In [1]: import numpy as np

In [2]: import numpy.linalg as la

In [3]: np.set_printoptions(suppress=True, linewidth=100)

In [4]: A = np.loadtxt("a.csv", delimiter=",")

In [5]: A.round(2) + 0
Out[5]: 
array([[ 0.59, -0.01, -0.03, -0.1 ,  0.12, -0.3 ,  0.18,  0.08, -0.06, -0.05, -0.11, -0.05, -0.26],
       [-0.01,  0.76, -0.02, -0.08,  0.07, -0.06,  0.  , -0.02, -0.1 , -0.12,  0.09, -0.31,  0.19],
       [-0.03, -0.02,  0.34,  0.17,  0.14, -0.14, -0.32,  0.06, -0.01,  0.07, -0.2 , -0.05,  0.04],
       [-0.1 , -0.08,  0.17,  0.5 , -0.03, -0.19,  0.01,  0.  , -0.32,  0.07,  0.03,  0.15,  0.18],
       [ 0.12,  0.07,  0.14, -0.03,  0.81, -0.05, -0.1 , -0.2 ,  0.09,  0.08,  0.18,  0.12, -0.04],
       [-0.3 , -0.06, -0.14, -0.19, -0.05,  0.36,  0.01, -0.22,  0.14,  0.12,  0.01, -0.04,  0.01],
       [ 0.18,  0.  , -0.32,  0.01, -0.1 ,  0.01,  0.47, -0.15, -0.21,  0.05,  0.16,  0.05, -0.06],
       [ 0.08, -0.02,  0.06,  0.  , -0.2 , -0.22, -0.15,  0.69,  0.15,  0.05,  0.26, -0.05, -0.03],
       [-0.06, -0.1 , -0.01, -0.32,  0.09,  0.14, -0.21,  0.15,  0.38, -0.11,  0.05,  0.03, -0.09],
       [-0.05, -0.12,  0.07,  0.07,  0.08,  0.12,  0.05,  0.05, -0.11,  0.81,  0.09, -0.25, -0.13],
       [-0.11,  0.09, -0.2 ,  0.03,  0.18,  0.01,  0.16,  0.26,  0.05,  0.09,  0.63,  0.16,  0.11],
       [-0.05, -0.31, -0.05,  0.15,  0.12, -0.04,  0.05, -0.05,  0.03, -0.25,  0.16,  0.41,  0.06],
       [-0.26,  0.19,  0.04,  0.18, -0.04,  0.01, -0.06, -0.03, -0.09, -0.13,  0.11,  0.06,  0.24]])

In [6]: [round(float(x), 2) for x in la.svd(A, compute_uv=False)[:3]]
Out[6]: [1.0, 1.0, 1.0]

In [7]: np.abs(np.diag(la.qr(A)[1])) > 1e-9
Out[7]: array([ True,  True,  True,  True,  True,  True,  True, False, False, False, False, False, False])

In [8]: la.lstsq(A[:-1].T, A[-1])[2]
Out[8]: np.int32(7)

In [9]: np.round(np.trace(la.pinv(A) @ A), 2)
Out[9]: np.float64(7.0)

In [10]: np.allclose(A[:-1].T @ la.lstsq(A[:-1].T, A[-1])[0], A[-1])
Out[10]: True
